$ python3 -q
>>> import numpy as np
>>> from numpy import linalg as LA
>>> np.set_printoptions(precision=2, suppress=True, linewidth=140)
>>> J = np.load("block8.npy")
>>> J
array([[-62,  -1,  -2,   2,   1,  -2,   0,  -1,   0,   1,   0,   0],
       [  2, -38,  -1,   2,   0,   1,  -2,  -1,   2,   0,  -1,   0],
       [ -2,  -1, -42,   2,  -1,   2,   1,   2,   2,   1,   0,   1],
       [  0,   2,  -1, -61,  -1,   0,  -2,   1,   0,   1,   2,  -1],
       [  2,  -2,  -2,   1,   0,   0,  -1,   2,   2,  -1,   2,   1],
       [  2,  -1,  -2,   0,   1,  22,   2,   2,   0,   1,   2,  -2],
       [  1,   1,   1,  -2,  -1,  -2, -59,   0,   0,   0,  -2,   2],
       [ -1,  -1,   1,  -1,   1,   1,  -1, -40,   1,   1,   2,  -2],
       [ -2,  -2,  -2,  -2,  -2,   1,   0,  -2, -58,   0,  -1,   0],
       [  1,   1,  -2,   1,   0,  -1,  -2,   2,  -1, -60,  -2,  -1],
       [  2,  -1,  -1,  -1,  -2,  -2,   2,  -2,  -1,   0,  19,  -2],
       [ -1,   0,  -2,  -1,  -1,   0,  -1,  -2,  -2,   2,   1,  18]])
>>> U, s, Vh = LA.svd(J)
>>> s
array([63.64, 62.26, 60.61, 58.46, 56.82, 43.12, 40.21, 37.05, 22.  , 19.19, 17.56,  0.32])
>>> np.argmax(s[:-1] / (s[1:] + 1e-6)) + 1
np.int64(11)
>>> out = U[:, :11] @ np.diag(s[:11]) @ Vh[:11]
>>> np.round(LA.norm(J - out) / LA.norm(J), 2)
np.float64(0.0)
>>> LA.matrix_rank(J, rtol=0.1)
np.int64(11)
>>> [round(float(x), 2) for x in LA.svd(J, compute_uv=False)[:3]]
[63.64, 62.26, 60.61]
>>> round(float(LA.norm(J, 2) / LA.norm(J)), 2)
0.41
>>> round(np.log10(LA.cond(J)))
2
>>> LA.cond(J) > 100
np.True_
>>> rng = np.random.default_rng(30764)
>>> out = J + rng.integers(-2, 3, (12, 11)) @ rng.integers(-2, 3, (11, 12))
>>> out
array([[-66,   0,  10,   4,  -3,  -8,  12,  -1,  -7,   5,   5,   5],
       [  8, -36,   2,   0,  -9,  -4,   5, -16,  -4,   4,  -6,   3],
       [  3,   0, -35,  -6,   3,  -4,  -3,   6,  -5,   2,  -4,  -1],
       [  2,   6, -12, -63,  -9,  -4, -10,  -8,   1,   6,  -7,   6],
       [  4, -11,  -5,   4,   7,  -5,  -3,  15,   6,  10,   7,   0],
       [  3,   9,   4,  -9,  -5,  30,  11,   1,   2,  -2,   4,   3],
       [  8,  12,   7, -20,   1,  10, -49,   4,   6,  -1,  -3,   3],
       [  3,  -2,   3,   4,  -1,  -1,   0, -36,  -1,   4,   0,   1],
       [ -8,   0,  -7,   0,  -4,  -3,   5,  -8, -54,  12,  -2,   0],
       [  3,  -3,  12,   3,  -6,   1,   3,   7,  -8, -73,  12,   2],
       [ -7,  -6,  -9,   6,   4, -12,  -6,  -3,  -3,   5,  17,  -6],
       [ -2,   3, -20,  -2,  -3,  -1,  -5, -10,   7,  17,  -8,  21]])
>>> np.abs(out - J).sum(axis=1)
array([62, 67, 53, 70, 65, 62, 79, 31, 49, 77, 67, 74])
>>> out - J
array([[ -4,   1,  12,   2,  -4,  -6,  12,   0,  -7,   4,   5,   5],
       [  6,   2,   3,  -2,  -9,  -5,   7, -15,  -6,   4,  -5,   3],
       [  5,   1,   7,  -8,   4,  -6,  -4,   4,  -7,   1,  -4,  -2],
       [  2,   4, -11,  -2,  -8,  -4,  -8,  -9,   1,   5,  -9,   7],
       [  2,  -9,  -3,   3,   7,  -5,  -2,  13,   4,  11,   5,  -1],
       [  1,  10,   6,  -9,  -6,   8,   9,  -1,   2,  -3,   2,   5],
       [  7,  11,   6, -18,   2,  12,  10,   4,   6,  -1,  -1,   1],
       [  4,  -1,   2,   5,  -2,  -2,   1,   4,  -2,   3,  -2,   3],
       [ -6,   2,  -5,   2,  -2,  -4,   5,  -6,   4,  12,  -1,   0],
       [  2,  -4,  14,   2,  -6,   2,   5,   5,  -7, -13,  14,   3],
       [ -9,  -5,  -8,   7,   6, -10,  -8,  -1,  -2,   5,  -2,  -4],
       [ -1,   3, -18,  -1,  -2,  -1,  -4,  -8,   9,  15,  -9,   3]])
